In [1]: import numpy as np

In [2]: import numpy.linalg as la

In [3]: np.set_printoptions(precision=1, suppress=True, linewidth=120)

In [4]: def tidy(a):
   ...:     return np.round(a, 1) + 0
   ...: 

In [5]: feats = np.load("out1.npy")

In [6]: print(feats)
[[3 1 2 2]
 [2 3 1 2]
 [2 2 3 1]
 [1 2 2 3]]

In [7]: gram = feats.T @ feats

In [8]: print(np.trace(gram), (feats ** 2).sum())
72 72

In [9]: print((feats @ feats.T).shape)
(4, 4)

In [10]: print(np.allclose(gram, gram.T))
True

In [11]: print(gram)
[[18 15 16 15]
 [15 18 15 16]
 [16 15 18 15]
 [15 16 15 18]]

In [12]: x0 = np.array([1, 0, -2, -2])

In [13]: h = np.maximum(gram @ x0, 0)

In [14]: print(np.maximum(gram @ (3 * x0), 0))
[0 0 0 0]

In [15]: print(gram * (h > 1e-9)[:, None])
[[0 0 0 0]
 [0 0 0 0]
 [0 0 0 0]
 [0 0 0 0]]

In [16]: A = np.loadtxt("block5.csv", delimiter=",")

In [17]: print(A)
[[ -1.6  -0.5   1.8   4.5  -3.8  -3.2   3.4]
 [  0.9   5.3   1.3   0.1  -1.6   4.7   2.1]
 [ -0.7   8.4   4.1   0.4  -0.7  -5.7   1.3]
 [  0.3 -10.9  -4.5  -1.6  -1.9   2.1  -0.2]
 [ -0.9  -5.   -6.    2.5  -0.2   7.5   0.1]
 [ -0.5   3.4   0.2  -3.9   1.4 -10.6   2.9]
 [  0.4  -2.6  -7.3  -6.9  -1.9   5.7   1.1]
 [ -0.8  -3.   -3.    1.4   2.3  -0.4   1.6]
 [ -2.4  -1.4  -5.7   4.3  -6.6   4.6   1. ]
 [ -1.1   7.7  10.   -0.7   4.7  -2.8  -0.9]
 [ -0.2  -7.9  -4.2  -2.5   0.5   5.6   0.6]]

In [18]: proj = A @ la.solve(A.T @ A, A.T)

In [19]: print(tidy(np.trace(proj)))
7.0

In [20]: print(tidy(la.eigvalsh(proj)))
[0. 0. 0. 0. 1. 1. 1. 1. 1. 1. 1.]

In [21]: print(tidy(proj))
[[ 0.8  0.2  0.1  0.2 -0.1  0.1 -0.2  0.1  0.2  0.   0.1]
 [ 0.2  0.8  0.1 -0.2  0.  -0.1  0.2  0.  -0.1 -0.1  0. ]
 [ 0.1  0.1  0.3 -0.2 -0.1  0.2  0.  -0.1  0.1  0.1 -0.2]
 [ 0.2 -0.2 -0.2  0.5 -0.1  0.   0.1 -0.1  0.  -0.1  0.3]
 [-0.1  0.  -0.1 -0.1  0.5 -0.1  0.   0.4  0.2  0.   0.1]
 [ 0.1 -0.1  0.2  0.  -0.1  0.7  0.2  0.2 -0.1 -0.1  0. ]
 [-0.2  0.2  0.   0.1  0.   0.2  0.7 -0.1  0.1  0.   0.2]
 [ 0.1  0.  -0.1 -0.1  0.4  0.2 -0.1  0.6 -0.1  0.   0.1]
 [ 0.2 -0.1  0.1  0.   0.2 -0.1  0.1 -0.1  0.8  0.  -0.1]
 [ 0.  -0.1  0.1 -0.1  0.  -0.1  0.   0.   0.   0.9  0.2]
 [ 0.1  0.  -0.2  0.3  0.1  0.   0.2  0.1 -0.1  0.2  0.4]]

In [22]: print(np.allclose(proj @ proj, proj))
True

In [23]: Uu, sig, Vt = la.svd(proj)

In [24]: print(np.argmax(sig[:-1] / (sig[1:] + 1e-6)) + 1)
7

In [25]: print(tidy(sig))
[1. 1. 1. 1. 1. 1. 1. 0. 0. 0. 0.]

In [26]: Y = Uu[:, :7] @ np.diag(sig[:7]) @ Vt[:7]

In [27]: print(tidy(la.norm(proj - Y, 2)), tidy(sig[7]))
0.0 0.0

In [28]: print(la.matrix_rank(Y))
7

In [29]: print(tidy(np.abs(proj - Y).max()))
0.0

In [30]: print(tidy(la.norm(proj - Y) / la.norm(proj)))
0.0

In [31]: print(la.matrix_rank(proj, rtol=0.05))
7

In [32]: w1 = np.array([[0, 2, 2, 4],
    ...:     [1, 0, 5, 1],
    ...:     [2, 2, 0, 2],
    ...:     [0, 5, 2, 1],
    ...:     [3, 2, 1, 1],
    ...:     [3, 0, 2, 4],
    ...:     [0, 4, 5, 1]])

In [33]: coef = np.array([0, 0, 2, -3])

In [34]: act = np.maximum(A @ w1 + coef, 0)

In [35]: print((act > 0).astype(int))
[[0 1 1 0]
 [1 1 1 1]
 [0 1 1 0]
 [0 0 0 0]
 [1 0 0 1]
 [0 0 1 0]
 [0 0 0 0]
 [0 1 0 0]
 [0 0 1 0]
 [1 1 1 1]
 [1 0 0 1]]

In [36]: print(la.matrix_rank(act))
4

In [37]: W2 = np.array([[2, 2, 2], [0, 2, 1], [0, 1, 2], [0, 2, 1]])

In [38]: print((act @ W2).round(6).argmax(axis=1))
[1 2 2 0 1 2 0 1 2 1 1]

In [39]: gram = A.T @ A

In [40]: print(tidy(np.trace(gram)), tidy((A ** 2).sum()))
1277.0 1277.0

In [41]: print(la.matrix_rank(gram))
7

In [42]: print(tidy(np.diag(gram)))
[ 12.8 393.7 290.4 119.2  97.9 330.8  32.1]

In [43]: print((A @ A.T).shape)
(11, 11)

In [44]: print(tidy(la.svd(A, compute_uv=False) ** 2))
[808.2 176.1 139.3 102.   27.1  18.    6.3]

In [45]: F = np.load("mat.npy")

In [46]: print(F)
[[1 2 2 2 1 0 2]
 [0 0 1 1 2 0 1]
 [0 0 2 2 2 2 0]
 [0 0 0 0 1 2 2]
 [0 0 0 0 1 0 0]
 [0 0 0 0 0 2 1]
 [0 0 0 0 0 0 1]]

In [47]: Uu, sig, Vt = la.svd(F)

In [48]: print(np.argmax(sig[:-1] / (sig[1:] + 1e-6)) + 1)
5

In [49]: Y = Uu[:, :5] @ np.diag(sig[:5]) @ Vt[:5]

In [50]: print(tidy(np.abs(F - Y).max()))
0.0

In [51]: print(la.matrix_rank(F, rtol=0.05))
5

In [52]: print(tidy(la.norm(F - Y, 2)), tidy(sig[5]))
0.0 0.0

In [53]: print([round(float(x), 1) for x in la.svd(F, compute_uv=False)[:3]])
[6.0, 3.2, 2.6]

In [54]: print(np.argsort(-la.norm(F, axis=0).round(6), kind="stable")[:3])
[5 4 6]

In [55]: print(la.matrix_rank(F, rtol=0.1))
4

In [56]: print(la.cond(F) > 100)
True

In [57]: arr = np.loadtxt("test6.csv", delimiter=",")

In [58]: print(arr)
[[5. 0. 0. 0. 4.]
 [0. 5. 4. 4. 0.]
 [0. 4. 5. 4. 0.]
 [0. 4. 4. 5. 0.]
 [4. 0. 0. 0. 5.]]

In [59]: w, evecs = la.eigh(arr)

In [60]: print(tidy(evecs.T @ arr @ evecs))
[[ 1.  0.  0.  0.  0.]
 [ 0.  1.  0.  0.  0.]
 [ 0.  0.  1.  0.  0.]
 [ 0.  0.  0.  9.  0.]
 [ 0.  0.  0.  0. 13.]]

In [61]: print(np.abs(evecs[:, -1]).round(6).argmax())
1

In [62]: print(tidy(la.eigvalsh(arr @ arr)))
[  1.   1.   1.  81. 169.]

In [63]: print(tidy(la.eigvalsh(arr + -2 * np.eye(5))))
[-1. -1. -1.  7. 11.]

In [64]: print(tidy(evecs.T @ evecs))
[[1. 0. 0. 0. 0.]
 [0. 1. 0. 0. 0.]
 [0. 0. 1. 0. 0.]
 [0. 0. 0. 1. 0.]
 [0. 0. 0. 0. 1.]]

In [65]: print(tidy(la.svd(arr, compute_uv=False)))
[13.  9.  1.  1.  1.]

In [66]: print((w > 1e-8).sum(), (w < -1e-8).sum())
5 0

In [67]: print(np.unique(w.round(6) + 0, return_counts=True)[1])
[3 1 1]

In [68]: print(tidy(np.abs(evecs[:, -1])))
[0.  0.6 0.6 0.6 0. ]

In [69]: x0 = np.array([-9, -4, -3, 3, -7])

In [70]: y = arr @ x0

In [71]: coef, lr = np.zeros(5), 1 / la.norm(arr, 2) ** 2

In [72]: for i in range(12):
    ...:     coef -= lr * arr.T @ (arr @ coef - y)
    ...:     if i % 2 == 0: print(i, round(la.norm(arr @ coef - y), 1))
    ...: 
0 53.3
2 15.4
4 6.6
6 5.4
8 5.3
10 5.2

In [73]: print(tidy(coef))
[-8.1 -1.5 -1.4 -1.  -7.9]

In [74]: L = la.cholesky(arr)

In [75]: print(tidy(np.diag(L) ** 2))
[5.  5.  1.8 1.4 1.8]

In [76]: print(tidy(L))
[[2.2 0.  0.  0.  0. ]
 [0.  2.2 0.  0.  0. ]
 [0.  1.8 1.3 0.  0. ]
 [0.  1.8 0.6 1.2 0. ]
 [1.8 0.  0.  0.  1.3]]

In [77]: print(la.eigvalsh(arr).min() > 0)
True

In [78]: print(tidy(np.prod(np.diag(L)) ** 2), tidy(la.det(arr)))
117.0 117.0

In [79]: x0 = np.ones(5)

In [80]: for _ in range(5):
    ...:     x0 = arr @ x0
    ...:     x0 /= la.norm(x0)
    ...:     print(round(x0 @ arr @ x0, 1))
    ...: 
12.0
12.5
12.7
12.9
12.9

In [81]: print(tidy(la.eigvalsh(arr)[-1]))
13.0

In [82]: print(tidy(x0))
[0.1 0.6 0.6 0.6 0.1]

In [83]: print((arr + arr.T) / 2)
[[5. 0. 0. 0. 4.]
 [0. 5. 4. 4. 0.]
 [0. 4. 5. 4. 0.]
 [0. 4. 4. 5. 0.]
 [4. 0. 0. 0. 5.]]

In [84]: print(np.trace(arr))
25.0

In [85]: print(np.allclose(arr, arr.T))
True

In [86]: X = np.array([[6.0, 0.0, 0.0, 0.0, 0.0, 5.0, 0.0, 0.0],
    ...:     [0.0, 6.0, 5.0, 5.0, 5.0, 0.0, 5.0, 5.0],
    ...:     [0.0, 5.0, 6.0, 5.0, 5.0, 0.0, 5.0, 5.0],
    ...:     [0.0, 5.0, 5.0, 6.0, 5.0, 0.0, 5.0, 5.0],
    ...:     [0.0, 5.0, 5.0, 5.0, 6.0, 0.0, 5.0, 5.0],
    ...:     [5.0, 0.0, 0.0, 0.0, 0.0, 6.0, 0.0, 0.0],
    ...:     [0.0, 5.0, 5.0, 5.0, 5.0, 0.0, 6.0, 5.0],
    ...:     [0.0, 5.0, 5.0, 5.0, 5.0, 0.0, 5.0, 6.0]])

In [87]: print(X)
[[6. 0. 0. 0. 0. 5. 0. 0.]
 [0. 6. 5. 5. 5. 0. 5. 5.]
 [0. 5. 6. 5. 5. 0. 5. 5.]
 [0. 5. 5. 6. 5. 0. 5. 5.]
 [0. 5. 5. 5. 6. 0. 5. 5.]
 [5. 0. 0. 0. 0. 6. 0. 0.]
 [0. 5. 5. 5. 5. 0. 6. 5.]
 [0. 5. 5. 5. 5. 0. 5. 6.]]

In [88]: rng = np.random.default_rng(84700)

In [89]: Y = X + rng.integers(-2, 3, (8, 2)) @ rng.integers(-2, 3, (2, 8))

In [90]: print(Y)
[[ 6.  1. -1. -2.  1.  7.  2. -2.]
 [ 0.  4.  7.  9.  3. -4.  1.  9.]
 [ 0.  5.  6.  5.  5.  0.  5.  5.]
 [-1.  3.  9.  8.  3. -3.  0.  7.]
 [-2.  7.  7. -3.  8.  6.  7. -3.]
 [ 7.  2. -6.  0.  2.  8.  6.  0.]
 [ 2.  7. -1.  5.  7.  2. 12.  5.]
 [ 0.  4.  6.  7.  4. -2.  3.  8.]]

In [91]: print(tidy(la.svd(Y - X, compute_uv=False)))
[19.4 12.9  0.   0.   0.   0.   0.   0. ]

In [92]: print(np.abs(Y - X).sum(axis=1))
[11. 22.  0. 21. 32. 20. 20. 11.]

In [93]: data = np.load("data.npy")

In [94]: print(tidy(data))
[[-0.3 -0.1 -0.8  0.5 -0.1]
 [-0.3 -0.7  0.3  0.1  0.4]
 [ 0.8 -0.3  0.   0.5 -0.2]
 [ 0.1 -0.3 -0.1 -0.5 -0.7]
 [-0.4  0.1  0.5  0.5 -0.5]
 [ 0.2  0.6  0.   0.1  0.2]]

In [95]: x0 = np.ones(8)

In [96]: for _ in range(5):
    ...:     x0 = X @ x0
    ...:     x0 /= la.norm(x0)
    ...:     print(round(x0 @ X @ x0, 1))
    ...: 
30.2
30.9
31.0
31.0
31.0

In [97]: print(tidy(la.eigvalsh(X)[-1]))
31.0

In [98]: print(F @ F)
[[ 1  2  8  8 12  8 10]
 [ 0  0  2  2  5  4  3]
 [ 0  0  4  4  8 12  6]
 [ 0  0  0  0  1  4  4]
 [ 0  0  0  0  1  0  0]
 [ 0  0  0  0  0  4  3]
 [ 0  0  0  0  0  0  1]]

In [99]: print(np.allclose(F @ F.T, F.T @ F))
False

In [100]: Y = np.array([[0, 1], [0, 1], [1, 2], [1, 2], [0, 0]])

In [101]: print(tidy(np.einsum("ij,ij->i", data, data)))
[1.  0.8 1.  0.8 1.  0.4]

In [102]: print(la.matrix_rank(data @ Y))
2

In [103]: gram = data.T @ data

In [104]: print(tidy(np.diag(gram)))
[1. 1. 1. 1. 1.]

In [105]: x0 = np.array([0, 2, 4, 1, 5])

In [106]: y = data @ x0

In [107]: print(tidy(la.lstsq(data, y)[0]))
[0. 2. 4. 1. 5.]

In [108]: print(tidy(y))
[-3.4  1.9 -0.9 -4.9  0.2  2.3]

In [109]: print(tidy(la.pinv(data) @ data))
[[1. 0. 0. 0. 0.]
 [0. 1. 0. 0. 0.]
 [0. 0. 1. 0. 0.]
 [0. 0. 0. 1. 0.]
 [0. 0. 0. 0. 1.]]

In [110]: print(tidy(la.solve(data.T @ data, data.T @ y)))
[0. 2. 4. 1. 5.]

In [111]: y = y + 0.3 * rng.normal(size=6)

In [112]: print(tidy(y))
[-3.8  1.8 -0.8 -5.1  0.   2.2]

In [113]: coef, *_ = la.lstsq(data, y)

In [114]: print(coef.round())
[0. 2. 4. 1. 5.]

In [115]: print(tidy(coef))
[0.3 2.  4.2 0.8 5.2]

In [116]: print([round(float(la.norm(la.solve(data.T @ data + lam * np.eye(5), data.T @ y))), 2) for lam in (0, 1, 10, 100)])
[7.04, 3.52, 0.64, 0.07]

In [117]: print(tidy(la.norm(y - data @ coef)))
0.3

In [118]: J = rng.normal(size=(18, 3)) + 20 * np.array([-3, 3, -1])

In [119]: print(tidy(J))
[[-58.7  60.5 -21.8]
 [-60.   59.7 -20. ]
 [-60.2  59.8 -22.1]
 [-60.6  58.7 -20.2]
 [-59.5  58.4 -19.4]
 [-58.5  59.9 -19.2]
 [-60.6  59.  -19.3]
 [-59.2  59.6 -19.9]
 [-60.7  60.3 -21.5]
 [-61.6  60.  -18.5]
 [-61.1  61.  -18.9]
 [-60.7  58.3 -20.5]
 [-57.9  61.6 -21.1]
 [-59.1  58.3 -19.8]
 [-59.8  60.1 -18.8]
 [-61.8  61.9 -18.4]
 [-60.3  59.9 -18.5]
 [-58.6  59.5 -19.5]]

In [120]: Y = J / np.sqrt((J ** 2).mean(axis=1, keepdims=True))

In [121]: print(la.matrix_rank(Y) == la.matrix_rank(J))
True

In [122]: print(la.matrix_rank(J - J.mean(axis=1, keepdims=True)))
2

In [123]: print(tidy(Y[4]))
[-1.2  1.2 -0.4]

In [124]: x0 = np.array([1, 0, 8])

In [125]: y = J @ x0

In [126]: print(tidy(la.lstsq(J, y)[0]))
[1. 0. 8.]

In [127]: y = y + 0.3 * rng.normal(size=18)

In [128]: print(tidy(y))
[-232.9 -220.4 -236.7 -222.4 -214.5 -212.2 -214.5 -218.8 -233.1 -209.3 -212.6 -225.1 -226.6 -217.9 -209.5 -208.8 -208.5
 -214.8]

In [129]: coef, *_ = la.lstsq(J, y)

In [130]: print(coef.round())
[1. 0. 8.]

In [131]: print(tidy(J.T @ (y - J @ coef)))
[0. 0. 0.]

In [132]: print([round(float(la.norm(la.solve(J.T @ J + lam * np.eye(3), J.T @ y))), 2) for lam in (0, 1, 10, 100)])
[8.15, 7.83, 5.96, 2.93]

In [133]: mat = np.load("w.npy")

In [134]: print(mat)
[[ 6  3  0 -5]
 [ 2 -4  0  9]
 [ 0  0 -5  0]
 [ 4  7  0  7]]

In [135]: f = np.array([9, -4, -5])

In [136]: print(tidy(np.correlate(A[3], A[7], "full")))
[  0.5 -17.6  -2.2 -25.4 -28.9  25.9  38.2  29.3  16.6   0.4  -4.2  -1.1   0.2]

In [137]: print(la.matrix_power(mat, 3))
[[ -78  -84    0 -637]
 [ 478 -101    0  684]
 [   0    0 -125    0]
 [ 830  710    0  611]]

In [138]: print(mat @ mat)
[[ 22 -29   0 -38]
 [ 40  85   0  17]
 [  0   0  25   0]
 [ 66  33   0  92]]

In [139]: print(np.allclose(mat, mat.T))
False

In [140]: print((mat + mat.T) / 2)
[[ 6.   2.5  0.  -0.5]
 [ 2.5 -4.   0.   8. ]
 [ 0.   0.  -5.   0. ]
 [-0.5  8.   0.   7. ]]

In [141]: print(tidy(np.sort(np.abs(la.eigvals(mat)))))
[5.  8.1 8.8 8.8]

In [142]: O, Rm = la.qr(X)

In [143]: print(tidy(Rm))
[[ -7.8   0.    0.    0.    0.   -7.7   0.    0. ]
 [  0.  -12.7 -12.6 -12.6 -12.6   0.  -12.6 -12.6]
 [  0.    0.   -1.4  -0.7  -0.7   0.   -0.7  -0.7]
 [  0.    0.    0.   -1.2  -0.4   0.   -0.4  -0.4]
 [  0.    0.    0.    0.   -1.2   0.   -0.3  -0.3]
 [  0.    0.    0.    0.    0.    1.4   0.    0. ]
 [  0.    0.    0.    0.    0.    0.   -1.1  -0.2]
 [  0.    0.    0.    0.    0.    0.    0.    1.1]]

In [144]: print(tidy(O))
[[-0.8  0.   0.   0.   0.  -0.6  0.   0. ]
 [ 0.  -0.5  0.7  0.4  0.3  0.   0.2 -0.2]
 [ 0.  -0.4 -0.7  0.4  0.3  0.   0.2 -0.2]
 [ 0.  -0.4  0.  -0.8  0.3  0.   0.2 -0.2]
 [ 0.  -0.4  0.   0.  -0.9  0.   0.2 -0.2]
 [-0.6  0.   0.   0.   0.   0.8  0.   0. ]
 [ 0.  -0.4  0.   0.   0.   0.  -0.9 -0.2]
 [ 0.  -0.4  0.   0.   0.   0.   0.   0.9]]

In [145]: print(O.shape, Rm.shape)
(8, 8) (8, 8)

In [146]: print(tidy(np.abs(np.diag(Rm))))
[ 7.8 12.7  1.4  1.2  1.2  1.4  1.1  1.1]

In [147]: f = np.array([3, 1, -1])

In [148]: print(tidy(np.correlate(O[3], O[1], "full")))
[ 0.   0.1 -0.1  0.1 -0.3 -0.1 -0.5  0.  -0.5  0.6 -0.1  0.1 -0.2  0.1  0. ]

In [149]: print(tidy(np.convolve(O[3], f)))
[ 0.  -1.2 -0.5 -2.1  0.   1.1  0.4 -0.3 -0.4  0.2]

In [150]: print(tidy(np.array([np.convolve(row, f, "same") for row in O])))
[[-0.8  0.8  0.   0.  -1.9 -0.6  0.6  0. ]
 [-1.4  1.6  2.3  0.6 -0.1  0.4 -0.3 -0.4]
 [-1.2 -2.6  0.8  2.  -0.1  0.4 -0.3 -0.4]
 [-1.2 -0.5 -2.1  0.   1.1  0.4 -0.3 -0.4]
 [-1.2 -0.5  0.3 -2.6 -0.9  1.5 -0.3 -0.4]
 [-0.6  0.6  0.   0.   2.3  0.8 -0.8  0. ]
 [-1.2 -0.5  0.3  0.   0.  -2.7 -1.4  0.7]
 [-1.2 -0.5  0.3  0.   0.   0.   2.7  0.9]]

In [151]: print(tidy(np.cross(O[3, :3], O[1, :3])))
[-0.3  0.   0. ]
